>>> import numpy as np
>>> from numpy import linalg as LA
>>> np.set_printoptions(precision=3, suppress=True, linewidth=200, floatmode="fixed")
>>> rd = lambda a: np.round(a, 3) + 0
>>> Y = np.array([[-1]])
>>> cent = np.array([[4, -4, -4, 2], [-1, -4, -5, 0], [3, 3, 2, -4], [-2, -4, 5, -4]])
>>> feats = np.block([[Y, np.array([[0, 3, 2, 0]])], [np.zeros((4, 1)), cent]])
>>> feats
array([[-1.000,  0.000,  3.000,  2.000,  0.000],
       [ 0.000,  4.000, -4.000, -4.000,  2.000],
       [ 0.000, -1.000, -4.000, -5.000,  0.000],
       [ 0.000,  3.000,  3.000,  2.000, -4.000],
       [ 0.000, -2.000, -4.000,  5.000, -4.000]])
>>> r0 = np.array([-2, 0, -1])
>>> np.array([np.convolve(row, r0, "same") for row in feats])
array([[ 0.000, -5.000, -4.000, -3.000, -2.000],
       [-8.000,  8.000,  4.000,  0.000,  4.000],
       [ 2.000,  8.000, 11.000,  4.000,  5.000],
       [-6.000, -6.000, -7.000,  5.000, -2.000],
       [ 4.000,  8.000, -8.000, 12.000, -5.000]])
>>> np.convolve(feats[4], r0)
array([ 0.000,  4.000,  8.000, -8.000, 12.000, -5.000,  4.000])
>>> np.polyval(r0, feats[4])
array([ -1.000,  -9.000, -33.000, -51.000, -33.000])
>>> np.correlate(feats[4], feats[2], "full")
array([ 0.000,  0.000, 10.000, 28.000, -7.000,  4.000, 11.000,  4.000,  0.000])
>>> print(np.cross(feats[4, :3], feats[2, :3]))
[4.000 0.000 0.000]
>>> rng = np.random.default_rng(3263)
>>> lab = rng.permutation(5)
>>> lab
array([0, 4, 2, 1, 3])
>>> Y = feats[lab][:, lab]
>>> rd(np.sort(np.abs(LA.eigvals(Y))))
array([1.000, 4.224, 5.833, 6.856, 6.856])
>>> rd(LA.det(Y)), rd(LA.det(feats[lab]))
(np.float64(1158.0), np.float64(1158.0))
>>> np.diag(Y)
array([-1.000, -4.000, -4.000,  4.000,  2.000])
>>> np.allclose(Y, feats)
False
>>> Y = np.array([[2, 2, 0], [2, 2, 1]])
>>> cent = np.kron(Y, feats)
>>> LA.matrix_rank(cent)
np.int64(10)
>>> cent
array([[ -2.000,   0.000,   6.000,   4.000,   0.000,  -2.000,   0.000,   6.000,   4.000,   0.000,  -0.000,   0.000,   0.000,   0.000,   0.000],
       [  0.000,   8.000,  -8.000,  -8.000,   4.000,   0.000,   8.000,  -8.000,  -8.000,   4.000,   0.000,   0.000,  -0.000,  -0.000,   0.000],
       [  0.000,  -2.000,  -8.000, -10.000,   0.000,   0.000,  -2.000,  -8.000, -10.000,   0.000,   0.000,  -0.000,  -0.000,  -0.000,   0.000],
       [  0.000,   6.000,   6.000,   4.000,  -8.000,   0.000,   6.000,   6.000,   4.000,  -8.000,   0.000,   0.000,   0.000,   0.000,  -0.000],
       [  0.000,  -4.000,  -8.000,  10.000,  -8.000,   0.000,  -4.000,  -8.000,  10.000,  -8.000,   0.000,  -0.000,  -0.000,   0.000,  -0.000],
       [ -2.000,   0.000,   6.000,   4.000,   0.000,  -2.000,   0.000,   6.000,   4.000,   0.000,  -1.000,   0.000,   3.000,   2.000,   0.000],
       [  0.000,   8.000,  -8.000,  -8.000,   4.000,   0.000,   8.000,  -8.000,  -8.000,   4.000,   0.000,   4.000,  -4.000,  -4.000,   2.000],
       [  0.000,  -2.000,  -8.000, -10.000,   0.000,   0.000,  -2.000,  -8.000, -10.000,   0.000,   0.000,  -1.000,  -4.000,  -5.000,   0.000],
       [  0.000,   6.000,   6.000,   4.000,  -8.000,   0.000,   6.000,   6.000,   4.000,  -8.000,   0.000,   3.000,   3.000,   2.000,  -4.000],
       [  0.000,  -4.000,  -8.000,  10.000,  -8.000,   0.000,  -4.000,  -8.000,  10.000,  -8.000,   0.000,  -2.000,  -4.000,   5.000,  -4.000]])
>>> W0 = np.load("out14.npy")
>>> W0
array([[ 0, -1,  4,  3, -1, -1,  0],
       [-1,  0,  1, -2, -1,  0,  0],
       [ 4,  1, -2, -3, -1,  1,  2],
       [ 3, -2, -3, -2,  3,  0,  0],
       [-1, -1, -1,  3,  2,  1,  0],
       [-1,  0,  1,  0,  1, -2, -2],
       [ 0,  0,  2,  0,  0, -2,  2]])
>>> Y = W0 / np.sqrt((W0 ** 2).mean(axis=1, keepdims=True))
>>> print(LA.matrix_rank(Y) == LA.matrix_rank(W0))
True
>>> w, V = LA.eigh(W0)
>>> rd(V.T @ V)
array([[1.000, 0.000, 0.000, 0.000, 0.000, 0.000, 0.000],
       [0.000, 1.000, 0.000, 0.000, 0.000, 0.000, 0.000],
       [0.000, 0.000, 1.000, 0.000, 0.000, 0.000, 0.000],
       [0.000, 0.000, 0.000, 1.000, 0.000, 0.000, 0.000],
       [0.000, 0.000, 0.000, 0.000, 1.000, 0.000, 0.000],
       [0.000, 0.000, 0.000, 0.000, 0.000, 1.000, 0.000],
       [0.000, 0.000, 0.000, 0.000, 0.000, 0.000, 1.000]])
>>> rd(w.sum()), np.trace(W0)
(np.float64(-2.0), np.int64(-2))
>>> def softmax(z):
...     e = np.exp(z - z.max(axis=-1, keepdims=True))
...     return e / e.sum(axis=-1, keepdims=True)
... 
>>> rd(softmax(W0).sum(axis=1))
array([1.000, 1.000, 1.000, 1.000, 1.000, 1.000, 1.000])
>>> scores = W0 @ W0.T / np.sqrt(7)
>>> softmax(scores).round(6).argmax(axis=1)
array([0, 1, 2, 3, 4, 5, 6])
>>> print(W0 - W0[0])
[[ 0  0  0  0  0  0  0]
 [-1  1 -3 -5  0  1  0]
 [ 4  2 -6 -6  0  2  2]
 [ 3 -1 -7 -5  4  1  0]
 [-1  0 -5  0  3  2  0]
 [-1  1 -3 -3  2 -1 -2]
 [ 0  1 -2 -3  1 -1  2]]
>>> print(W0.sum(axis=1))
[ 4 -3  2 -1  3 -3  2]
>>> LA.rank(W0)
Traceback (most recent call last):
  File "<python-input-39>", line 1, in <module>
    LA.rank(W0)
    ^^^^^^^
AttributeError: module 'numpy.linalg' has no attribute 'rank'
>>> arr = np.array([[3.0, 0.0, 0.0], [0.0, -2.0, 4.0], [0.0, -8.0, 7.0]])
>>> th = np.radians(15)
>>> Rm = np.eye(3)
>>> Rm[2, 2] = Rm[1, 1] = np.cos(th)
>>> Rm[2, 1], Rm[1, 2] = -np.sin(th), np.sin(th)
>>> rd(Rm)
array([[ 1.000,  0.000,  0.000],
       [ 0.000,  0.966,  0.259],
       [ 0.000, -0.259,  0.966]])
>>> Y = arr @ Rm.T
>>> rd(LA.det(Rm)), rd(np.trace(Rm))
(np.float64(1.0), np.float64(2.932))
>>> rd(Y)
array([[ 3.000,  0.000,  0.000],
       [ 0.000, -0.897,  4.381],
       [ 0.000, -5.916,  8.832]])
>>> rd(np.abs(Y - arr).max(axis=0))
array([0.000, 2.084, 1.832])
>>> np.allclose(arr @ arr.T, Y @ Y.T)
True
>>> print(rd(arr.mean(axis=0)))
[ 1.000 -3.333  3.667]
>>> np.abs(arr).max()
np.float64(8.0)
>>> print(arr - arr[0])
[[ 0.000  0.000  0.000]
 [-3.000 -2.000  4.000]
 [-3.000 -8.000  7.000]]
>>> print(arr.sum(axis=1))
[ 3.000  2.000 -1.000]
>>> rd(LA.svd(arr, compute_uv=False))
array([11.424,  3.000,  1.576])
>>> vec = np.array([0, 2, 1])
>>> y = arr @ vec
>>> print(y)
[ 0.000  0.000 -9.000]
>>> rd(LA.solve(arr, 5 * y))
array([ 0.000, 10.000,  5.000])
>>> print(rd(LA.solve(arr, arr[:, 1])))
[0.000 1.000 0.000]
>>> print(np.trace(arr))
8.0
>>> print(rd(LA.det(arr)))
54.0
>>> rd(np.abs(LA.eigvals(arr)).max())
np.float64(4.243)
>>> arr @ arr
array([[  9.000,   0.000,   0.000],
       [  0.000, -28.000,  20.000],
       [  0.000, -40.000,  17.000]])
>>> arr.inv()
Traceback (most recent call last):
  File "<python-input-65>", line 1, in <module>
    arr.inv()
    ^^^^^^^
AttributeError: 'numpy.ndarray' object has no attribute 'inv'
>>> assert arr == arr.T
Traceback (most recent call last):
  File "<python-input-66>", line 1, in <module>
    assert arr == arr.T
           ^^^^^^^^^^^^
ValueError: The truth value of an array with more than one element is ambiguous. Use a.any() or a.all()
>>> np.allclose(arr @ arr.T, arr.T @ arr)
False
>>> np.allclose(arr, arr.T)
False
>>> K = np.diag(np.array([4, 1, 4, 2, 4, 0, 1, 3, 2]))
>>> K
array([[4, 0, 0, 0, 0, 0, 0, 0, 0],
       [0, 1, 0, 0, 0, 0, 0, 0, 0],
       [0, 0, 4, 0, 0, 0, 0, 0, 0],
       [0, 0, 0, 2, 0, 0, 0, 0, 0],
       [0, 0, 0, 0, 4, 0, 0, 0, 0],
       [0, 0, 0, 0, 0, 0, 0, 0, 0],
       [0, 0, 0, 0, 0, 0, 1, 0, 0],
       [0, 0, 0, 0, 0, 0, 0, 3, 0],
       [0, 0, 0, 0, 0, 0, 0, 0, 2]])
>>> # triangular: eigenvalues sit on the diagonal
>>> try:
...     LA.inv(K)
... except LA.LinAlgError as e:
...     print(e)
... 
Singular matrix
>>> print(rd(np.sort(LA.eigvals(K))))
[0.000 1.000 1.000 2.000 2.000 3.000 4.000 4.000 4.000]
>>> [int(LA.matrix_rank(LA.matrix_power(K, p))) for p in range(1, 10)]
[8, 8, 8, 8, 8, 8, 8, 8, 8]
>>> rd(np.trace(LA.pinv(K) @ K))
np.float64(8.0)
>>> np.allclose(K[:-1].T @ LA.lstsq(K[:-1].T, K[-1])[0], K[-1])
False
>>> LA.lstsq(K[:-1].T, K[-1])[2]
np.int32(7)
>>> vec = np.array([3, 2, 2, 1, 1, 0, 1, 1, 5])
>>> LA.norm(K @ vec) <= LA.norm(K, 2) * LA.norm(vec) + 1e-9
np.True_
>>> K @ (2 * vec)
array([24,  4, 16,  4,  8,  0,  2,  6, 20])
